$ python3 -q
>>> import numpy as np
>>> np.set_printoptions(suppress=True, linewidth=100)
>>> theta = np.deg2rad(56)
>>> W0 = np.eye(4)
>>> W0[np.ix_([2, 1], [2, 1])] = [[np.cos(theta), -np.sin(theta)], [np.sin(theta), np.cos(theta)]]
>>> W0.round(4)
array([[ 1.    ,  0.    ,  0.    ,  0.    ],
       [ 0.    ,  0.5592,  0.829 ,  0.    ],
       [ 0.    , -0.829 ,  0.5592,  0.    ],
       [ 0.    ,  0.    ,  0.    ,  1.    ]])
>>> u = np.array([2, 3, 2, 4])
>>> B = W0 + np.outer(u, np.eye(4)[2])
>>> np.linalg.matrix_rank(np.linalg.inv(B) - np.linalg.inv(W0), tol=1e-8)
np.int64(1)
>>> round(float(np.linalg.det(B) / np.linalg.det(W0)), 4), round(1 + np.linalg.solve(W0, u)[2], 4)
(4.6055, np.float64(4.6055))
>>> np.linalg.matrix_rank(B - W0)
np.int64(1)
>>> x0 = np.array([5, 5, 4, 5])
>>> y = W0 @ x0
>>> y.round(4)
array([ 5.    ,  6.1121, -1.9084,  5.    ])
>>> np.round(np.linalg.solve(W0, W0[:, 3]), 4)
array([ 0., -0.,  0.,  1.])
>>> np.round(np.linalg.solve(W0.T, W0[1]), 4) + 0
array([0., 1., 0., 0.])
>>> np.round(np.linalg.solve(W0, y), 4)
array([5., 5., 4., 5.])
>>> np.round(np.linalg.solve(W0, -3 * y), 4)
array([-15., -15., -12., -15.])
>>> x0 = np.array([1, -1, 2, 1])
>>> a = np.maximum(W0 @ x0, 0)
>>> a.round(4)
array([1.    , 1.0989, 1.9474, 1.    ])
>>> np.round(np.maximum(W0 @ x0, 0) - np.maximum(-W0 @ x0, 0), 4)
array([1.    , 1.0989, 1.9474, 1.    ])
>>> proj = np.triu(np.array([[5, 2, -2, -4], [2, 4, 4, 1], [0, -5, -5, 2], [-4, -2, 4, 3]]), 1) + np.eye(4)
>>> B = proj @ W0 @ np.linalg.inv(proj)
>>> B.round(4)
array([[  1.    ,   0.7765,  -0.5662,   0.3558],
       [  0.    ,  -2.757 ,  14.0936, -24.4303],
       [  0.    ,  -0.829 ,   3.8753,  -4.9216],
       [  0.    ,   0.    ,   0.    ,   1.    ]])
>>> np.round(proj @ W0 - W0 @ proj, 4)
array([[ 0.    ,  0.7765,  2.5397,  0.    ],
       [ 0.    , -3.3162,  0.    , -1.2173],
       [ 0.    ,  0.    ,  3.3162,  1.7107],
       [ 0.    ,  0.    ,  0.    ,  0.    ]])
>>> round(np.linalg.det(B), 4)
np.float64(1.0)
>>> np.linalg.matrix_rank(B)
np.int64(4)
>>> X = np.loadtxt("w.csv", delimiter=",")
>>> X
array([[ -1. ,   5. ,   0.5,   0. ],
       [  1.1,  -6. ,   0.3,   1. ],
       [  0.4, -12. ,  -0.5,   0.5],
       [ -0.6,  11. ,   0.5,   0.5]])
>>> # column 1 is much longer than the rest
>>> np.round(np.linalg.norm(X, 2) / np.linalg.norm(X), 4)
np.float64(0.9957)
>>> np.round(np.abs(np.linalg.svd(X)[2][-1]), 4)
array([0.0594, 0.0381, 0.9026, 0.4248])
>>> np.linalg.cond(X) > 100
np.False_
>>> round(np.log10(np.linalg.cond(X)))
2
>>> np.argsort(-np.linalg.norm(X, axis=0).round(6), kind="stable")[:3]
array([1, 0, 3])
>>> rng = np.random.default_rng(279)
>>> B = X + rng.integers(-2, 3, (4, 1)) @ rng.integers(-2, 3, (1, 4))
>>> B
array([[ -1. ,   5. ,   0.5,   0. ],
       [ -2.9,  -2. ,   4.3,   5. ],
       [  0.4, -12. ,  -0.5,   0.5],
       [  3.4,   7. ,  -3.5,  -3.5]])
>>> np.linalg.matrix_rank(B - X, tol=1e-8)
np.int64(1)
>>> np.round(np.linalg.svd(B - X, compute_uv=False), 4) + 0
array([11.3137,  0.    ,  0.    ,  0.    ])
>>> proj = np.triu(np.array([[9, 9, 9, 1], [8, 3, 5, 2], [7, 4, 5, 4], [4, 2, 8, 8]]), 1) + np.eye(4)
>>> B = proj @ X @ np.linalg.inv(proj)
>>> np.linalg.matrix_rank(B)
np.int64(4)
>>> np.trace(B), np.trace(X)
(np.float64(-7.0), np.float64(-7.0))
>>> left, sig, VT = np.linalg.svd(X)
>>> np.argmax(sig[:-1] / (sig[1:] + 1e-6)) + 1
np.int64(1)
>>> sig.round(4)
array([18.1167,  1.4075,  0.8565,  0.3743])
>>> B = left[:, :1] @ np.diag(sig[:1]) @ VT[:1]
>>> round(np.linalg.norm(X - B, 2), 4), round(float(sig[1]), 4)
(np.float64(1.4075), 1.4075)
>>> np.round(np.abs(X - B).max(), 4)
np.float64(0.8786)
>>> J = np.loadtxt("case16.csv", delimiter=",")
>>> J
array([[-2.,  1.,  0.],
       [ 0., -2.,  1.],
       [ 0.,  0., -2.]])
>>> # triangular: eigenvalues sit on the diagonal
>>> gram = J.T @ J
>>> np.allclose(gram, gram.T)
True
>>> (J @ J.T).shape
(3, 3)
>>> np.round(np.linalg.svd(J, compute_uv=False) ** 2, 4)
array([7.6262, 4.5151, 1.8587])
